% python3 -q
>>> import numpy as np
>>> import numpy.linalg as la
>>> np.set_printoptions(precision=1, suppress=True, linewidth=140)
>>> m1 = np.loadtxt("case3.csv", delimiter=",")
>>> print(m1)
[[2. 2. 0. 2. 0. 1. 2. 0. 2.]
 [2. 2. 1. 3. 1. 1. 5. 1. 4.]
 [2. 2. 1. 3. 1. 1. 5. 1. 4.]
 [2. 2. 0. 2. 0. 1. 2. 0. 2.]
 [2. 2. 2. 4. 2. 1. 8. 2. 6.]
 [2. 2. 1. 3. 1. 1. 5. 1. 4.]
 [2. 2. 1. 3. 1. 1. 5. 1. 4.]
 [2. 2. 0. 2. 0. 1. 2. 0. 2.]
 [2. 2. 2. 4. 2. 1. 8. 2. 6.]
 [2. 2. 0. 2. 0. 1. 2. 0. 2.]
 [2. 2. 0. 2. 0. 1. 2. 0. 2.]
 [2. 2. 1. 3. 1. 1. 5. 1. 4.]
 [2. 2. 0. 2. 0. 1. 2. 0. 2.]
 [2. 2. 2. 4. 2. 1. 8. 2. 6.]
 [2. 2. 1. 3. 1. 1. 5. 1. 4.]
 [2. 2. 0. 2. 0. 1. 2. 0. 2.]
 [2. 2. 0. 2. 0. 1. 2. 0. 2.]
 [2. 2. 1. 3. 1. 1. 5. 1. 4.]
 [2. 2. 0. 2. 0. 1. 2. 0. 2.]
 [2. 2. 1. 3. 1. 1. 5. 1. 4.]
 [2. 2. 2. 4. 2. 1. 8. 2. 6.]
 [2. 2. 0. 2. 0. 1. 2. 0. 2.]
 [2. 2. 0. 2. 0. 1. 2. 0. 2.]
 [2. 2. 1. 3. 1. 1. 5. 1. 4.]
 [2. 2. 0. 2. 0. 1. 2. 0. 2.]
 [2. 2. 2. 4. 2. 1. 8. 2. 6.]
 [2. 2. 2. 4. 2. 1. 8. 2. 6.]
 [2. 2. 2. 4. 2. 1. 8. 2. 6.]
 [2. 2. 1. 3. 1. 1. 5. 1. 4.]
 [2. 2. 0. 2. 0. 1. 2. 0. 2.]
 [2. 2. 1. 3. 1. 1. 5. 1. 4.]
 [2. 2. 1. 3. 1. 1. 5. 1. 4.]
 [2. 2. 0. 2. 0. 1. 2. 0. 2.]
 [2. 2. 0. 2. 0. 1. 2. 0. 2.]]
>>> Uu, sv = la.svd(m1)
Traceback (most recent call last):
  File "<python-input-5>", line 1, in <module>
    Uu, sv = la.svd(m1)
    ^^^^^^
ValueError: too many values to unpack (expected 2)
>>> Uu, sv, VT = la.svd(m1, full_matrices=False)
>>> sv.round(1) + 0
array([44.1,  8.7,  0. ,  0. ,  0. ,  0. ,  0. ,  0. ,  0. ])
>>> np.round(np.sqrt((sv ** 2).sum()), 1), round(la.norm(m1), 1)
(np.float64(44.9), np.float64(44.9))
>>> np.abs(VT[0])
array([0.2, 0.2, 0.1, 0.4, 0.1, 0.1, 0.6, 0.1, 0.5])
>>> (sv > 1e-8).sum()
np.int64(2)
>>> print(np.allclose(Uu * sv @ VT, m1))
True
>>> print(np.round(sv / sv[0], 1) + 0)
[1.  0.2 0.  0.  0.  0.  0.  0.  0. ]
